$ python -q
>>> import numpy as np
>>> from numpy import linalg as LA
>>> np.set_printoptions(precision=2, suppress=True, linewidth=160)
>>> tidy = lambda a: np.round(a, 2) + 0
>>> X = np.load("test11.npy")
>>> print(X)
[[ -1.   4.   6.  -2.  -2.   8.  -1.   2.]
 [  4.  14.  24.  -8.  -8.  32.  -4.   8.]
 [  6.  24.  34. -12. -12.  48.  -6.  12.]
 [ -2.  -8. -12.   2.   4. -16.   2.  -4.]
 [ -2.  -8. -12.   4.   2. -16.   2.  -4.]
 [  8.  32.  48. -16. -16.  62.  -8.  16.]
 [ -1.  -4.  -6.   2.   2.  -8.  -1.  -2.]
 [  2.   8.  12.  -4.  -4.  16.  -2.   2.]]
>>> rng = np.random.default_rng(642)
>>> z = rng.permutation(8)
>>> print(z)
[5 7 0 6 2 4 1 3]
>>> B = X[z][:, z]
>>> print(np.trace(B))
114.0
>>> print(B)
[[ 62.  16.   8.  -8.  48. -16.  32. -16.]
 [ 16.   2.   2.  -2.  12.  -4.   8.  -4.]
 [  8.   2.  -1.  -1.   6.  -2.   4.  -2.]
 [ -8.  -2.  -1.  -1.  -6.   2.  -4.   2.]
 [ 48.  12.   6.  -6.  34. -12.  24. -12.]
 [-16.  -4.  -2.   2. -12.   2.  -8.   4.]
 [ 32.   8.   4.  -4.  24.  -8.  14.  -8.]
 [-16.  -4.  -2.   2. -12.   4.  -8.   2.]]
>>> print(tidy(np.sort(np.abs(LA.eigvals(B)))))
[  2.   2.   2.   2.   2.   2.   2. 128.]
>>> B = np.array([[1, -2], [-1, 0]])
>>> mat = np.block([[np.zeros((2, 2)), B], [B.T, np.zeros((2, 2))]])
>>> print(mat)
[[ 0.  0.  1. -2.]
 [ 0.  0. -1.  0.]
 [ 1. -1.  0.  0.]
 [-2.  0.  0.  0.]]
>>> U, sigma, Vh = LA.svd(mat, full_matrices=False)
>>> print(tidy(U.T @ U))
[[1. 0. 0. 0.]
 [0. 1. 0. 0.]
 [0. 0. 1. 0.]
 [0. 0. 0. 1.]]
>>> print(tidy(U.T @ mat @ Vh.T))
[[2.29 0.   0.   0.  ]
 [0.   2.29 0.   0.  ]
 [0.   0.   0.87 0.  ]
 [0.   0.   0.   0.87]]
>>> x0 = np.array([2, 2, 0, 0, 1, 2, -3, 1])
>>> h = np.maximum(X @ x0, 0)
>>> print(X * (h > 1e-9)[:, None])
[[ -1.   4.   6.  -2.  -2.   8.  -1.   2.]
 [  4.  14.  24.  -8.  -8.  32.  -4.   8.]
 [  6.  24.  34. -12. -12.  48.  -6.  12.]
 [ -0.  -0.  -0.   0.   0.  -0.   0.  -0.]
 [ -0.  -0.  -0.   0.   0.  -0.   0.  -0.]
 [  8.  32.  48. -16. -16.  62.  -8.  16.]
 [ -0.  -0.  -0.   0.   0.  -0.  -0.  -0.]
 [  2.   8.  12.  -4.  -4.  16.  -2.   2.]]
>>> print(np.maximum(X @ (3 * x0), 0))
[ 75. 336. 522.   0.   0. 684.   0. 168.]
>>> z = rng.permutation(4)
>>> print(z)
[3 2 0 1]
>>> B = mat[z][:, z]
>>> print(tidy(np.sort(np.abs(LA.eigvals(B)))))
[0.87 0.87 2.29 2.29]
>>> print(np.allclose(B, mat))
False
>>> print(tidy(LA.det(B)), tidy(LA.det(mat[z])))
4.0 -4.0
>>> print(np.diag(B))
[0. 0. 0. 0.]
>>> print(tidy(LA.det(2 * mat)), tidy(LA.det(mat)))
64.0 4.0
>>> print(tidy(LA.eigvals(mat).sum().real))
0.0
>>> print(tidy(LA.det(mat[::-1])))
4.0
>>> print(tidy(LA.det(mat.T)))
4.0
>>> print(np.einsum("ij,ji->", mat, mat))
12.0
>>> print(tidy(LA.eigvals(mat)))
[ 2.29 -2.29  0.87 -0.87]
>>> evals, evecs = LA.eig(mat)
>>> print(tidy(mat @ evecs[:, 0] - evals[0] * evecs[:, 0]))
[0. 0. 0. 0.]
>>> print(tidy(np.prod(evals)))
4.0
>>> print(tidy(evals))
[ 2.29 -2.29  0.87 -0.87]
>>> B = np.array([[0, 2, 0, 1, 0, 2, 1, 1],
...     [1, 0, 0, 2, 0, 0, 0, 0],
...     [2, 2, 1, 0, 2, 0, 1, 0],
...     [1, 0, 1, 1, 0, 2, 1, 1],
...     [0, 1, 2, 0, 0, 1, 0, 0],
...     [2, 2, 2, 0, 0, 0, 0, 1],
...     [2, 1, 1, 0, 0, 2, 1, 1],
...     [2, 1, 0, 1, 2, 1, 2, 1]])
>>> J = np.tril(B)
>>> print(J)
[[0 0 0 0 0 0 0 0]
 [1 0 0 0 0 0 0 0]
 [2 2 1 0 0 0 0 0]
 [1 0 1 1 0 0 0 0]
 [0 1 2 0 0 0 0 0]
 [2 2 2 0 0 0 0 0]
 [2 1 1 0 0 2 1 0]
 [2 1 0 1 2 1 2 1]]
>>> print(tidy(np.sort(LA.eigvals(J))))
[0. 0. 0. 0. 1. 1. 1. 1.]
>>> print([int(LA.matrix_rank(LA.matrix_power(J, p))) for p in range(1, 9)])
[6, 5, 4, 4, 4, 4, 4, 4]
>>> print(np.prod(np.diag(J)), tidy(LA.det(J)))
0 0.0
>>> print(J @ J)
[[ 0  0  0  0  0  0  0  0]
 [ 0  0  0  0  0  0  0  0]
 [ 4  2  1  0  0  0  0  0]
 [ 3  2  2  1  0  0  0  0]
 [ 5  4  2  0  0  0  0  0]
 [ 6  4  2  0  0  0  0  0]
 [ 9  7  6  0  0  2  1  0]
 [10  7  9  2  2  5  4  1]]
>>> print(LA.matrix_rank(J - J[0, 0] * np.eye(8)))
6
>>> print(J @ J)
[[ 0  0  0  0  0  0  0  0]
 [ 0  0  0  0  0  0  0  0]
 [ 4  2  1  0  0  0  0  0]
 [ 3  2  2  1  0  0  0  0]
 [ 5  4  2  0  0  0  0  0]
 [ 6  4  2  0  0  0  0  0]
 [ 9  7  6  0  0  2  1  0]
 [10  7  9  2  2  5  4  1]]
>>> print(np.trace(J))
4
>>> print((J - J.T) / 2)
[[ 0.  -0.5 -1.  -0.5  0.  -1.  -1.  -1. ]
 [ 0.5  0.  -1.   0.  -0.5 -1.  -0.5 -0.5]
 [ 1.   1.   0.  -0.5 -1.  -1.  -0.5  0. ]
 [ 0.5  0.   0.5  0.   0.   0.   0.  -0.5]
 [ 0.   0.5  1.   0.   0.   0.   0.  -1. ]
 [ 1.   1.   1.   0.   0.   0.  -1.  -0.5]
 [ 1.   0.5  0.5  0.   0.   1.   0.  -1. ]
 [ 1.   0.5  0.   0.5  1.   0.5  1.   0. ]]
>>> print(tidy(LA.det(J)))
0.0
>>> print((J + J.T) / 2)
[[0.  0.5 1.  0.5 0.  1.  1.  1. ]
 [0.5 0.  1.  0.  0.5 1.  0.5 0.5]
 [1.  1.  1.  0.5 1.  1.  0.5 0. ]
 [0.5 0.  0.5 1.  0.  0.  0.  0.5]
 [0.  0.5 1.  0.  0.  0.  0.  1. ]
 [1.  1.  1.  0.  0.  0.  1.  0.5]
 [1.  0.5 0.5 0.  0.  1.  1.  1. ]
 [1.  0.5 0.  0.5 1.  0.5 1.  1. ]]
